$ python3 -q
>>> import numpy as np
>>> np.set_printoptions(precision=3, suppress=True, linewidth=200)
>>> F = np.load("a.npy")
>>> print(F)
[[0 0 1 0 0]
 [0 0 0 1 0]
 [1 0 0 0 0]
 [0 1 0 0 0]
 [0 0 0 0 0]]
>>> # 3 groups of indices that never mix
>>> print(round(float(np.trace(np.linalg.pinv(F) @ F)), 3))
4.0
>>> print(np.abs(np.diag(np.linalg.qr(F)[1])) > 1e-9)
[ True  True  True  True False]
>>> print(F @ np.linalg.pinv(F) @ F)
[[0. 0. 1. 0. 0.]
 [0. 0. 0. 1. 0.]
 [1. 0. 0. 0. 0.]
 [0. 1. 0. 0. 0.]
 [0. 0. 0. 0. 0.]]
>>> other = np.array([[4, 6, -7], [-8, 6, 8]])
>>> cent = np.kron(other, F)
>>> print(cent.shape)
(10, 15)
>>> other = np.array([[1, 0, 0, 0, 1, 1, 2, 3, 1, 1, 1, 3],
...     [2, 0, 1, 1, 2, 1, 2, 2, 2, 1, 2, 2],
...     [1, 0, 0, 1, 1, 1, 3, 1, 1, 3, 3, 1],
...     [2, 2, 3, 2, 0, 1, 3, 1, 2, 0, 2, 0],
...     [2, 3, 0, 2, 1, 1, 2, 0, 2, 3, 2, 0],
...     [0, 3, 2, 1, 3, 1, 2, 1, 3, 0, 3, 0],
...     [1, 1, 1, 3, 3, 3, 3, 1, 0, 2, 3, 3],
...     [0, 1, 0, 3, 1, 3, 1, 3, 1, 3, 3, 0],
...     [1, 0, 0, 0, 1, 1, 1, 2, 0, 2, 0, 2],
...     [3, 2, 2, 0, 2, 2, 2, 1, 0, 3, 0, 1],
...     [3, 0, 3, 1, 3, 1, 2, 0, 1, 2, 0, 0],
...     [1, 3, 1, 0, 3, 3, 1, 2, 2, 1, 3, 0]])
>>> X = np.triu(other, 1)
>>> print(X)
[[0 0 0 0 1 1 2 3 1 1 1 3]
 [0 0 1 1 2 1 2 2 2 1 2 2]
 [0 0 0 1 1 1 3 1 1 3 3 1]
 [0 0 0 0 0 1 3 1 2 0 2 0]
 [0 0 0 0 0 1 2 0 2 3 2 0]
 [0 0 0 0 0 0 2 1 3 0 3 0]
 [0 0 0 0 0 0 0 1 0 2 3 3]
 [0 0 0 0 0 0 0 0 1 3 3 0]
 [0 0 0 0 0 0 0 0 0 2 0 2]
 [0 0 0 0 0 0 0 0 0 0 0 1]
 [0 0 0 0 0 0 0 0 0 0 0 0]
 [0 0 0 0 0 0 0 0 0 0 0 0]]
>>> # triangular: eigenvalues sit on the diagonal
>>> Uu, sigma, Vt = np.linalg.svd(X)
>>> V = Vt[:(sigma > 1e-8).sum()]
>>> rng = np.random.default_rng(622)
>>> vec = X[3] + -3 * X[1] + rng.integers(2) * np.eye(12)[1]
>>> print(vec)
[ 0.  0. -3. -3. -6. -2. -3. -5. -4. -3. -4. -6.]
>>> print(np.round(np.diag(V.T @ V), 3) + 0)
[0. 0. 1. 1. 1. 1. 1. 1. 1. 1. 1. 1.]
>>> print(np.round(V.T @ V, 3) + 0)
[[0. 0. 0. 0. 0. 0. 0. 0. 0. 0. 0. 0.]
 [0. 0. 0. 0. 0. 0. 0. 0. 0. 0. 0. 0.]
 [0. 0. 1. 0. 0. 0. 0. 0. 0. 0. 0. 0.]
 [0. 0. 0. 1. 0. 0. 0. 0. 0. 0. 0. 0.]
 [0. 0. 0. 0. 1. 0. 0. 0. 0. 0. 0. 0.]
 [0. 0. 0. 0. 0. 1. 0. 0. 0. 0. 0. 0.]
 [0. 0. 0. 0. 0. 0. 1. 0. 0. 0. 0. 0.]
 [0. 0. 0. 0. 0. 0. 0. 1. 0. 0. 0. 0.]
 [0. 0. 0. 0. 0. 0. 0. 0. 1. 0. 0. 0.]
 [0. 0. 0. 0. 0. 0. 0. 0. 0. 1. 0. 0.]
 [0. 0. 0. 0. 0. 0. 0. 0. 0. 0. 1. 0.]
 [0. 0. 0. 0. 0. 0. 0. 0. 0. 0. 0. 1.]]
>>> print(round(float(np.linalg.norm(vec - V.T @ V @ vec)), 3))
0.0
>>> J = np.loadtxt("x.csv", delimiter=",")
>>> print(J)
[[ 2.  1.  2. -3.  1.  3.  3.  1. -1. -2.  3.  0.  3.]
 [ 2.  0.  2.  3.  0.  3. -1.  3. -2. -1.  1.  2.  3.]
 [ 0.  0.  2.  3.  0.  3.  1.  3.  2.  3.  3.  2.  1.]
 [ 0.  0.  1.  2.  2.  0.  0.  0.  2.  2.  2.  3.  0.]
 [ 0.  0.  2.  0.  3.  1.  2.  0.  3.  1.  1.  2.  1.]
 [ 0.  0.  1.  2.  3.  1.  2.  0.  1.  0.  0.  0.  0.]
 [ 0.  0.  3.  0.  0.  0.  2.  1.  3.  0.  2.  3.  1.]
 [ 0.  0.  1.  3.  1.  2.  2.  0.  1.  3.  2.  2.  0.]
 [ 0.  0.  2.  2.  3.  1.  3.  3.  0.  2.  3.  2.  1.]
 [ 0.  0.  2.  2.  0.  1.  0.  2.  1.  1.  0.  2.  2.]
 [ 0.  0.  0.  0.  0.  0.  1.  1.  3.  0.  1.  3.  1.]
 [ 0.  0.  2.  0.  1.  0.  2.  2.  1.  1.  3.  1.  3.]
 [ 0.  0.  2.  1.  1.  1.  1.  1.  2.  3.  3.  2.  1.]]
>>> z = rng.permutation(13)
>>> print(z)
[ 5  3 10  7  0  2 12  1  6  4 11  9  8]
>>> other = J[z][:, z]
>>> print(np.diag(other))
[1. 2. 1. 0. 2. 2. 1. 0. 2. 3. 1. 1. 0.]
>>> print(np.allclose(other, J))
False
>>> t3 = np.stack([J, -1 * J, J[::-1]])
>>> print(t3.shape)
(3, 13, 13)
>>> print(np.linalg.norm(t3, axis=(1, 2)))
[22.405 22.405 22.405]
>>> print(np.linalg.matrix_rank(t3))
[13 13 13]
>>> print(np.linalg.det(t3))
[-67860.  67860. -67860.]
>>> print((t3 @ J.T).shape)
(3, 13, 13)
>>> Uu, sigma, Vt = np.linalg.svd(J, full_matrices=False)
>>> print(np.abs(Vt[0]))
[0.05  0.011 0.357 0.262 0.232 0.256 0.287 0.293 0.256 0.257 0.41  0.386 0.257]
>>> print(np.cumsum(sigma ** 2) / np.sum(sigma ** 2))
[0.601 0.745 0.849 0.907 0.941 0.962 0.976 0.985 0.992 0.997 1.    1.    1.   ]
>>> print(Uu.shape, sigma.shape, Vt.shape)
(13, 13) (13,) (13, 13)
>>> print((sigma > 1e-8).sum())
13
>>> print(round(float(np.sqrt((sigma ** 2).sum())), 3), np.round(np.linalg.norm(J), 3))
22.405 22.405
>>> print(np.abs(Uu[:, 0]).round(6).argmax())
2
>>> print(sigma / sigma[0])
[1.    0.488 0.417 0.309 0.24  0.186 0.149 0.128 0.107 0.086 0.07  0.019 0.008]
